>>> import numpy as np
>>> np.set_printoptions(suppress=True, linewidth=120)
>>> rnd = lambda a: np.round(a, 2) + 0
>>> F = np.load("arr.npy")
>>> F
array([[-1.4, -0.2,  0.1,  1.2],
       [ 0.3, -0.6,  1.4, -1.8],
       [ 0.4, -1. , -0.3, -0.6]])
>>> blk = np.stack([F, -1 * F, F[::-1]])
>>> rnd(np.linalg.norm(blk, axis=(1, 2)))
array([3.27, 3.27, 3.27])
>>> (blk @ F.T).shape
(3, 3, 3)
>>> rnd(np.linalg.norm(F))
np.float64(3.27)
>>> np.abs(F).max()
np.float64(1.8)
>>> np.unravel_index(np.abs(F).argmax(), F.shape)
(np.int64(1), np.int64(3))
>>> np.zeros(3, 4)
Traceback (most recent call last):
  File "<python-input-11>", line 1, in <module>
    np.zeros(3, 4)
    ~~~~~~~~^^^^^^
TypeError: Cannot interpret '4' as a data type
>>> rnd(np.diff(F, axis=0))
array([[ 1.7, -0.4,  1.3, -3. ],
       [ 0.1, -0.4, -1.7,  1.2]])
>>> rnd(F.sum(axis=0))
array([-0.7, -1.8,  1.2, -1.2])
>>> F.shape
(3, 4)
>>> np.count_nonzero(F)
np.int64(12)
>>> A = np.load("mat.npy")
>>> rnd(A)
array([[-0.51, -0.38, -0.4 , -0.64],
       [ 0.37, -0.53,  0.18, -0.22],
       [ 0.33,  0.5 , -0.6 , -0.2 ],
       [-0.26,  0.51,  0.61, -0.5 ],
       [-0.51,  0.2 , -0.25,  0.29],
       [ 0.4 ,  0.16, -0.11, -0.41]])
>>> P = A @ np.linalg.solve(A.T @ A, A.T)
>>> rnd(np.linalg.eigvalsh(P))
array([0., 0., 1., 1., 1., 1.])
>>> np.trace(P)
np.float64(4.0)
>>> rnd(np.diag(P))
array([0.98, 0.5 , 0.76, 0.95, 0.45, 0.37])
>>> rng = np.random.default_rng(34953)
>>> z = rng.permutation(4)
>>> Y = A[:, z] * rng.choice([-1, 1], 4)
>>> rnd(Y)
array([[ 0.51,  0.64, -0.4 ,  0.38],
       [-0.37,  0.22,  0.18,  0.53],
       [-0.33,  0.2 , -0.6 , -0.5 ],
       [ 0.26,  0.5 ,  0.61, -0.51],
       [ 0.51, -0.29, -0.25, -0.2 ],
       [-0.4 ,  0.41, -0.11, -0.16]])
>>> left, _, Vh = np.linalg.svd(A.T @ Y)
>>> rnd(left @ Vh)
array([[-1.,  0.,  0.,  0.],
       [ 0.,  0.,  0., -1.],
       [ 0.,  0.,  1.,  0.],
       [ 0., -1.,  0.,  0.]])
>>> z
array([0, 3, 2, 1])
>>> Y = np.array([[3, -8, -5, -6, -1],
...     [-5, 4, -3, -9, -2],
...     [2, -9, 1, 5, -3],
...     [-3, -4, 5, 2, 7],
...     [-2, 9, 3, 2, 5]])
>>> Z = np.array([[2]])
>>> m1 = np.block([[Y, np.zeros((5, 1))], [np.zeros((1, 5)), Z]])
>>> m1
array([[ 3., -8., -5., -6., -1.,  0.],
       [-5.,  4., -3., -9., -2.,  0.],
       [ 2., -9.,  1.,  5., -3.,  0.],
       [-3., -4.,  5.,  2.,  7.,  0.],
       [-2.,  9.,  3.,  2.,  5.,  0.],
       [ 0.,  0.,  0.,  0.,  0.,  2.]])
>>> # splits into 2 blocks
>>> blk = np.stack([m1, -1 * m1, m1[::-1]])
>>> np.linalg.matrix_rank(blk)
array([6, 6, 6])
>>> rnd(np.linalg.norm(blk, axis=(1, 2)))
array([24.9, 24.9, 24.9])
>>> M = np.array([[0, 6, 0, 6], [-2, 6, -2, 6], [0, 6, 0, 6], [-2, 6, -2, 6]])
>>> t = np.radians(60)
>>> r_ = np.eye(4)
>>> r_[3, 3] = r_[0, 0] = np.cos(t)
>>> r_[3, 0], r_[0, 3] = -np.sin(t), np.sin(t)
>>> rnd(r_)
array([[ 0.5 ,  0.  ,  0.  ,  0.87],
       [ 0.  ,  1.  ,  0.  ,  0.  ],
       [ 0.  ,  0.  ,  1.  ,  0.  ],
       [-0.87,  0.  ,  0.  ,  0.5 ]])
>>> Y = M @ r_.T
>>> np.allclose(np.linalg.norm(M, axis=1), np.linalg.norm(Y, axis=1))
True
>>> np.allclose(M @ M.T, Y @ Y.T)
True
>>> rnd(np.linalg.svd(M, compute_uv=False)), rnd(np.linalg.svd(Y, compute_uv=False))
(array([17.21,  2.79,  0.  ,  0.  ]), array([17.21,  2.79,  0.  ,  0.  ]))
>>> rnd(np.linalg.det(r_)), np.trace(r_)
(np.float64(1.0), np.float64(3.0))
>>> rnd(Y)
array([[ 5.2 ,  6.  ,  0.  ,  3.  ],
       [ 4.2 ,  6.  , -2.  ,  4.73],
       [ 5.2 ,  6.  ,  0.  ,  3.  ],
       [ 4.2 ,  6.  , -2.  ,  4.73]])
>>> cov = Y.T @ Y
>>> np.trace(cov), (Y ** 2).sum()
(np.float64(304.0), np.float64(304.0))
>>> rnd(cov)
array([[ 89.22, 112.71, -16.78,  70.89],
       [112.71, 144.  , -24.  ,  92.78],
       [-16.78, -24.  ,   8.  , -18.93],
       [ 70.89,  92.78, -18.93,  62.78]])
>>> (Y @ Y.T).shape
(4, 4)
>>> np.allclose(cov, cov.T)
True
>>> rnd(np.linalg.svd(Y, compute_uv=False) ** 2)
array([296.22,   7.78,   0.  ,   0.  ])
>>> rnd(np.diag(cov))
array([ 89.22, 144.  ,   8.  ,  62.78])
>>> left, sv, Vh = np.linalg.svd(cov)
>>> rnd(sv)
array([296.22,   7.78,   0.  ,   0.  ])
>>> np.argmax(sv[:-1] / (sv[1:] + 1e-6)) + 1
np.int64(2)
>>> Y = left[:, :2] @ np.diag(sv[:2]) @ Vh[:2]
>>> rnd(Y)
array([[ 89.22, 112.71, -16.78,  70.89],
       [112.71, 144.  , -24.  ,  92.78],
       [-16.78, -24.  ,   8.  , -18.93],
       [ 70.89,  92.78, -18.93,  62.78]])
>>> rnd(np.abs(cov - Y).max())
np.float64(0.0)
>>> np.linalg.matrix_rank(Y)
np.int64(2)
>>> np.linalg.matrix_rank(cov, rtol=0.05)
np.int64(1)
>>> rnd(np.linalg.norm(cov - Y, 2)), rnd(sv[2])
(np.float64(0.0), np.float64(0.0))
>>> left, sv, Vh = np.linalg.svd(A, full_matrices=False)
>>> (sv > 1e-8).sum()
np.int64(4)
>>> rnd(np.cumsum(sv ** 2) / np.sum(sv ** 2))
array([0.25, 0.5 , 0.75, 1.  ])
>>> left.shape, sv.shape, Vh.shape
((6, 4), (4,), (4, 4))
>>> data = np.array([[1, 0, 5, 4, 4, 0, 4, 0],
...     [5, 3, 1, 0, 1, 2, 1, 1],
...     [0, 1, 0, 0, 2, 1, 0, 4]])
>>> data[-1] = data[0] + 3 * data[1]
>>> data
array([[ 1,  0,  5,  4,  4,  0,  4,  0],
       [ 5,  3,  1,  0,  1,  2,  1,  1],
       [16,  9,  8,  4,  7,  6,  7,  3]])
>>> np.linalg.matrix_rank(data, rtol=0.1)
np.int64(2)
>>> rnd(np.linalg.norm(data, 2) / np.linalg.norm(data))
np.float64(0.96)
>>> mat = np.load("m.npy")
>>> mat
array([[ 17,   1,   2,   1,   0,   0],
       [  1, -15,   0,   0,   1,   2],
       [  1,   1,  12,   2,   2,   0],
       [  1,   1,   1,  -8,   1,   0],
       [  2,   0,   2,   2,  12,   1],
       [  1,   2,   0,   0,   1,  -8]])
>>> np.linalg.matrix_rank(mat)
np.int64(6)
>>> np.zeros(6, 6)
Traceback (most recent call last):
  File "<python-input-77>", line 1, in <module>
    np.zeros(6, 6)
    ~~~~~~~~^^^^^^
TypeError: Cannot interpret '6' as a data type
>>> np.unravel_index(np.abs(mat).argmax(), mat.shape)
(np.int64(0), np.int64(0))
>>> mat[:, 6]
Traceback (most recent call last):
  File "<python-input-79>", line 1, in <module>
    mat[:, 6]
    ~~~^^^^^^
IndexError: index 6 is out of bounds for axis 1 with size 6
>>> np.linalg.rank(mat)
Traceback (most recent call last):
  File "<python-input-80>", line 1, in <module>
    np.linalg.rank(mat)
    ^^^^^^^^^^^^^^
AttributeError: module 'numpy.linalg' has no attribute 'rank'
>>> mat.sum(axis=0)
array([ 23, -10,  17,  -3,  17,  -5])
>>> K = np.loadtxt("sample8.csv", delimiter=",")
>>> K
array([[0., 0., 1., 0., 0., 1.],
       [0., 0., 0., 0., 1., 0.],
       [1., 0., 0., 0., 1., 0.],
       [0., 0., 0., 0., 1., 0.],
       [0., 1., 1., 1., 0., 0.],
       [1., 0., 0., 0., 0., 0.]])
>>> # equal to its transpose
>>> np.trace(K @ K @ K) // 6
np.float64(0.0)
>>> K @ K
array([[2., 0., 0., 0., 1., 0.],
       [0., 1., 1., 1., 0., 0.],
       [0., 1., 2., 1., 0., 1.],
       [0., 1., 1., 1., 0., 0.],
       [1., 0., 0., 0., 3., 0.],
       [0., 0., 1., 0., 0., 1.]])
>>> np.argwhere(np.triu(K))
array([[0, 2],
       [0, 5],
       [1, 4],
       [2, 4],
       [3, 4]])
>>> Lm = np.diag(K.sum(axis=1)) - K
>>> Lm @ np.ones(6)
array([0., 0., 0., 0., 0., 0.])
>>> round(np.linalg.det(Lm[1:, 1:]))
1
>>> (np.linalg.eigvalsh(Lm) < 1e-8).sum()
np.int64(1)
>>> rnd(np.linalg.eigvalsh(Lm))
array([0.  , 0.32, 1.  , 1.46, 3.  , 4.21])
>>> left, sv, Vh = np.linalg.svd(K)
>>> np.argmax(sv[:-1] / (sv[1:] + 1e-6)) + 1
np.int64(4)
>>> rnd(sv)
array([1.9 , 1.9 , 1.18, 1.18, 0.  , 0.  ])
>>> Y = left[:, :4] @ np.diag(sv[:4]) @ Vh[:4]
>>> np.linalg.matrix_rank(Y)
np.int64(4)
>>> rnd(np.abs(K - Y).max())
np.float64(0.0)
>>> rnd(np.linalg.norm(K - Y) / np.linalg.norm(K))
np.float64(0.0)
>>> np.linalg.matrix_rank(K, rtol=0.05)
np.int64(4)
>>> z = rng.permutation(6)
>>> z
array([1, 3, 0, 2, 4, 5])
>>> Y = K[z][:, z]
>>> np.trace(Y)
np.float64(0.0)
>>> np.diag(Y)
array([0., 0., 0., 0., 0., 0.])
>>> X = np.loadtxt("layer16.csv", delimiter=",")
>>> rnd(X)
array([[-0.37, -0.3 ,  0.56,  0.25,  0.53, -0.29,  0.19],
       [-0.23, -0.42, -0.63,  0.  ,  0.47,  0.39,  0.03],
       [-0.3 , -0.08, -0.35, -0.37, -0.21, -0.6 ,  0.48],
       [ 0.44,  0.07,  0.19, -0.28,  0.2 ,  0.35,  0.73],
       [-0.6 , -0.13,  0.3 , -0.21, -0.46,  0.52,  0.1 ],
       [ 0.37, -0.77,  0.04,  0.28, -0.42, -0.06,  0.09],
       [-0.17,  0.33, -0.22,  0.78, -0.17,  0.09,  0.42]])
>>> rnd(np.trace(X))
np.float64(-1.52)
>>> rnd(np.linalg.det(X))
np.float64(1.0)
>>> np.linalg.determinant(X)
Traceback (most recent call last):
  File "<python-input-110>", line 1, in <module>
    np.linalg.determinant(X)
    ^^^^^^^^^^^^^^^^^^^^^
AttributeError: module 'numpy.linalg' has no attribute 'determinant'
>>> X.inv()
Traceback (most recent call last):
  File "<python-input-111>", line 1, in <module>
    X.inv()
    ^^^^^
AttributeError: 'numpy.ndarray' object has no attribute 'inv'
>>> np.allclose(X @ X.T, X.T @ X)
True
>>> rnd(np.linalg.matrix_power(X, 2))
array([[-0.31,  0.43, -0.07, -0.41, -0.56,  0.04,  0.48],
       [ 0.23, -0.06,  0.5 ,  0.21, -0.57,  0.5 , -0.27],
       [-0.1 ,  0.78, -0.26,  0.4 ,  0.07,  0.11, -0.37],
       [-0.47, -0.25, -0.01,  0.74, -0.19, -0.16,  0.33],
       [ 0.53, -0.11, -0.54,  0.11, -0.5 , -0.39, -0.08],
       [ 0.37,  0.36,  0.58,  0.14,  0.08, -0.54,  0.27],
       [ 0.45,  0.07, -0.22,  0.21,  0.23,  0.52,  0.61]])
>>> q, r_ = np.linalg.qr(X)
>>> abs(r_[0, 0]), rnd(np.linalg.norm(X[:, 0]))
(np.float64(1.0), np.float64(1.0))
>>> rnd(q.T @ q)
array([[1., 0., 0., 0., 0., 0., 0.],
       [0., 1., 0., 0., 0., 0., 0.],
       [0., 0., 1., 0., 0., 0., 0.],
       [0., 0., 0., 1., 0., 0., 0.],
       [0., 0., 0., 0., 1., 0., 0.],
       [0., 0., 0., 0., 0., 1., 0.],
       [0., 0., 0., 0., 0., 0., 1.]])
>>> rnd(np.trace(q @ q.T))
np.float64(7.0)
>>> np.allclose(r_.T @ r_, X.T @ X)
True
>>> q.shape, r_.shape
((7, 7), (7, 7))
>>> rnd(X.T @ X)
array([[1., 0., 0., 0., 0., 0., 0.],
       [0., 1., 0., 0., 0., 0., 0.],
       [0., 0., 1., 0., 0., 0., 0.],
       [0., 0., 0., 1., 0., 0., 0.],
       [0., 0., 0., 0., 1., 0., 0.],
       [0., 0., 0., 0., 0., 1., 0.],
       [0., 0., 0., 0., 0., 0., 1.]])
>>> rnd(np.linalg.norm(X, axis=0))
array([1., 1., 1., 1., 1., 1., 1.])
>>> rnd(X[:, 6] @ X[:, 0])
np.float64(0.0)
>>> rnd(np.linalg.pinv(X))
array([[-0.37, -0.23, -0.3 ,  0.44, -0.6 ,  0.37, -0.17],
       [-0.3 , -0.42, -0.08,  0.07, -0.13, -0.77,  0.33],
       [ 0.56, -0.63, -0.35,  0.19,  0.3 ,  0.04, -0.22],
       [ 0.25,  0.  , -0.37, -0.28, -0.21,  0.28,  0.78],
       [ 0.53,  0.47, -0.21,  0.2 , -0.46, -0.42, -0.17],
       [-0.29,  0.39, -0.6 ,  0.35,  0.52, -0.06,  0.09],
       [ 0.19,  0.03,  0.48,  0.73,  0.1 ,  0.09,  0.42]])
>>> blk = np.stack([X, -1 * X, X[::-1]])
>>> rnd(np.linalg.det(blk))
array([ 1., -1., -1.])
>>> rnd(blk.sum(axis=0))
array([[-0.17,  0.33, -0.22,  0.78, -0.17,  0.09,  0.42],
       [ 0.37, -0.77,  0.04,  0.28, -0.42, -0.06,  0.09],
       [-0.6 , -0.13,  0.3 , -0.21, -0.46,  0.52,  0.1 ],
       [ 0.44,  0.07,  0.19, -0.28,  0.2 ,  0.35,  0.73],
       [-0.3 , -0.08, -0.35, -0.37, -0.21, -0.6 ,  0.48],
       [-0.23, -0.42, -0.63,  0.  ,  0.47,  0.39,  0.03],
       [-0.37, -0.3 ,  0.56,  0.25,  0.53, -0.29,  0.19]])
>>> rnd(np.linalg.norm(blk, axis=(1, 2)))
array([2.65, 2.65, 2.65])
>>> u, g = X[6], X[3]
>>> rnd(u @ g)
np.float64(0.0)
>>> u @ u
np.float64(1.0)
>>> pr = (u @ g) / (u @ u) * u
>>> rnd(pr)
array([0., 0., 0., 0., 0., 0., 0.])
>>> rnd(np.linalg.norm(u + g) ** 2 + np.linalg.norm(u - g) ** 2)
np.float64(4.0)
>>> rnd(g - pr)
array([ 0.44,  0.07,  0.19, -0.28,  0.2 ,  0.35,  0.73])
>>> rnd((g - pr) @ u)
np.float64(0.0)
